$ python3 -q
>>> import numpy as np
>>> np.set_printoptions(precision=1, suppress=True, linewidth=100, floatmode="fixed")
>>> X = np.load("arr.npy")
>>> print(X)
[[-4.0  4.0  0.0  0.0  0.0  0.0]
 [ 4.0  0.0  4.0  0.0  0.0  0.0]
 [ 0.0  4.0  0.0  4.0  0.0  0.0]
 [ 0.0  0.0  4.0  1.0  4.0  0.0]
 [ 0.0  0.0  0.0  4.0  5.0  4.0]
 [ 0.0  0.0  0.0  0.0  4.0  4.0]]
>>> print(np.trace(X))
6.0
>>> print(np.allclose(X @ X.T, X.T @ X))
True
>>> print(np.allclose(X, X.T))
True
>>> B = np.array([[1, 1], [1, -1]])
>>> rng = np.random.default_rng(698759)
>>> E = np.kron(B, np.kron(B, B))[rng.permutation(8)][:3]
>>> print(E)
[[ 1  1  1  1 -1 -1 -1 -1]
 [ 1 -1  1 -1 -1  1 -1  1]
 [ 1  1 -1 -1  1  1 -1 -1]]
>>> t3 = np.stack([E, 5 * E, E[::-1]])
>>> print(t3.sum(axis=0))
[[ 7  7  5  5 -5 -5 -7 -7]
 [ 7 -7  7 -7 -7  7 -7  7]
 [ 7  7 -5 -5  5  5 -7 -7]]
>>> print((t3 @ E.T).shape)
(3, 3, 3)
>>> print(t3.shape)
(3, 3, 8)
>>> F = np.array([[1, -1, -1, 1, -1, 1, 1, -1],
...     [1, -1, 1, -1, 1, -1, 1, -1],
...     [1, 1, 1, 1, 1, 1, 1, 1],
...     [1, -1, -1, 1, 1, -1, -1, 1],
...     [1, 1, 1, 1, -1, -1, -1, -1],
...     [1, 1, -1, -1, -1, -1, 1, 1]])
>>> t3 = np.stack([F, 3 * F, F[::-1]])
>>> print(t3.shape)
(3, 6, 8)
>>> print(np.linalg.matrix_rank(t3.reshape(3, -1)))
2
>>> print(np.linalg.norm(t3, axis=(1, 2)))
[ 6.9 20.8  6.9]
>>> print((t3 @ F.T).shape)
(3, 6, 6)
>>> A = np.loadtxt("test6.csv", delimiter=",")
>>> print(A)
[[  8.0   6.0  -4.0  -6.0   5.0]
 [  2.0   6.0   1.0  -3.0   5.0]
 [  4.0  15.0  -4.0   5.0   7.0]
 [  3.0  17.0   3.0   4.0   2.0]
 [  4.0  23.0   4.0   4.0  11.0]
 [  3.0  32.0  13.0   2.0   3.0]
 [  3.0  38.0  19.0  -5.0   4.0]
 [ -3.0  32.0  10.0  -9.0  -2.0]
 [  0.0  39.0  16.0   0.0  -5.0]
 [  4.0  30.0  20.0  -6.0   4.0]
 [  3.0  27.0  22.0  -2.0  -2.0]
 [  2.0  32.0  14.0  -2.0   4.0]
 [  9.0  31.0   8.0  -5.0   1.0]
 [  8.0  29.0   6.0  -6.0  -6.0]
 [  7.0  21.0  10.0   3.0   1.0]
 [  0.0  21.0  19.0   4.0  -8.0]
 [  1.0  18.0  22.0   4.0  -8.0]
 [ -3.0  15.0  20.0   3.0  -5.0]
 [ -8.0  17.0  15.0  -5.0  -6.0]
 [-10.0  16.0  21.0   0.0  -8.0]
 [ -2.0  24.0  21.0  -1.0  -3.0]
 [  2.0  26.0  30.0  -3.0  -8.0]
 [  3.0  28.0  26.0 -11.0 -15.0]
 [ -6.0  33.0  19.0  -3.0 -14.0]
 [ -8.0  40.0  13.0  -6.0 -10.0]]
>>> x0 = np.array([-8, 6, 8, -3, 1, -3])
>>> h1 = np.maximum(X @ x0, 0)
>>> print(h1)
[56.0  0.0 12.0 33.0  0.0  0.0]
>>> print(np.maximum(X @ (3 * x0), 0))
[168.0   0.0  36.0  99.0   0.0   0.0]
>>> print(np.maximum(X @ x0, 0) - np.maximum(-X @ x0, 0))
[ 56.0   0.0  12.0  33.0 -19.0  -8.0]
